$ python -q
>>> import numpy as np
>>> import numpy.linalg as la
>>> np.set_printoptions(suppress=True, linewidth=140)
>>> def rd(a):
...     return np.round(a, 3) + 0
... 
>>> arr = np.load("case1.npy")
>>> print(arr)
[[ 1  0  0  0  0]
 [-5  1  0  0  0]
 [-1  1  1  0  0]
 [ 2  5 -3  1  0]
 [-5  4  3  3  1]]
>>> # triangular: eigenvalues sit on the diagonal
>>> la.matrix_power(arr, 2)
array([[  1,   0,   0,   0,   0],
       [-10,   1,   0,   0,   0],
       [ -7,   2,   1,   0,   0],
       [-18,   7,  -6,   1,   0],
       [-27,  26,  -3,   6,   1]])
>>> arr.inv()
Traceback (most recent call last):
  File "<python-input-8>", line 1, in <module>
    arr.inv()
    ^^^^^^^
AttributeError: 'numpy.ndarray' object has no attribute 'inv'
>>> print(np.allclose(arr @ arr.T, arr.T @ arr))
False
>>> print(rd(la.det(arr)))
1.0
>>> rd(np.sort(np.abs(la.eigvals(arr))))
array([1., 1., 1., 1., 1.])
>>> rd(np.abs(la.eigvals(arr)).max())
np.float64(1.0)
>>> print(np.trace(arr))
5
>>> (arr + arr.T) / 2
array([[ 1. , -2.5, -0.5,  1. , -2.5],
       [-2.5,  1. ,  0.5,  2.5,  2. ],
       [-0.5,  0.5,  1. , -1.5,  1.5],
       [ 1. ,  2.5, -1.5,  1. ,  1.5],
       [-2.5,  2. ,  1.5,  1.5,  1. ]])
>>> vec = np.array([-2, -2, 2, -8, -2])
>>> a = np.maximum(arr @ vec, 0)
>>> rd(np.tanh(arr @ vec))
array([-0.964,  1.   ,  0.964, -1.   , -1.   ])
>>> arr * (a > 1e-9)[:, None]
array([[ 0,  0,  0,  0,  0],
       [-5,  1,  0,  0,  0],
       [-1,  1,  1,  0,  0],
       [ 0,  0,  0,  0,  0],
       [ 0,  0,  0,  0,  0]])
>>> np.flatnonzero(a > 1e-9)
array([1, 2])
>>> print(a)
[0 8 2 0 0]
>>> [round(float(x), 3) for x in la.svd(arr, compute_uv=False)[:3]]
[8.922, 6.358, 2.9]
>>> rd(la.norm(arr, 2) / la.norm(arr))
np.float64(0.786)
>>> la.cond(arr) > 100
np.True_
>>> np.argsort(-la.norm(arr, axis=0).round(6), kind="stable")[:3]
array([0, 1, 2])
>>> A = np.load("test17.npy")
>>> A
array([[-0.9, -1.1, -0.9, -0.7, -0.2],
       [ 0. , -1. ,  0.2, -0.5,  0.2],
       [ 0.6, -0.5, -0.7, -1.7,  1.5],
       [ 0.7,  1.5, -0.5,  1.5,  1.1]])
>>> u, g = A[3], A[1]
>>> rd(u @ u)
np.float64(6.45)
>>> u @ g
np.float64(-2.13)
>>> p = (u @ g) / (u @ u) * u
>>> rd(p)
array([-0.231, -0.495,  0.165, -0.495, -0.363])
>>> print(rd(g - p))
[ 0.231 -0.505  0.035 -0.005  0.563]
>>> print(la.matrix_rank(np.outer(u, g)))
1
>>> print(rd(np.outer(u, g)))
[[ 0.   -0.7   0.14 -0.35  0.14]
 [ 0.   -1.5   0.3  -0.75  0.3 ]
 [ 0.    0.5  -0.1   0.25 -0.1 ]
 [ 0.   -1.5   0.3  -0.75  0.3 ]
 [ 0.   -1.1   0.22 -0.55  0.22]]
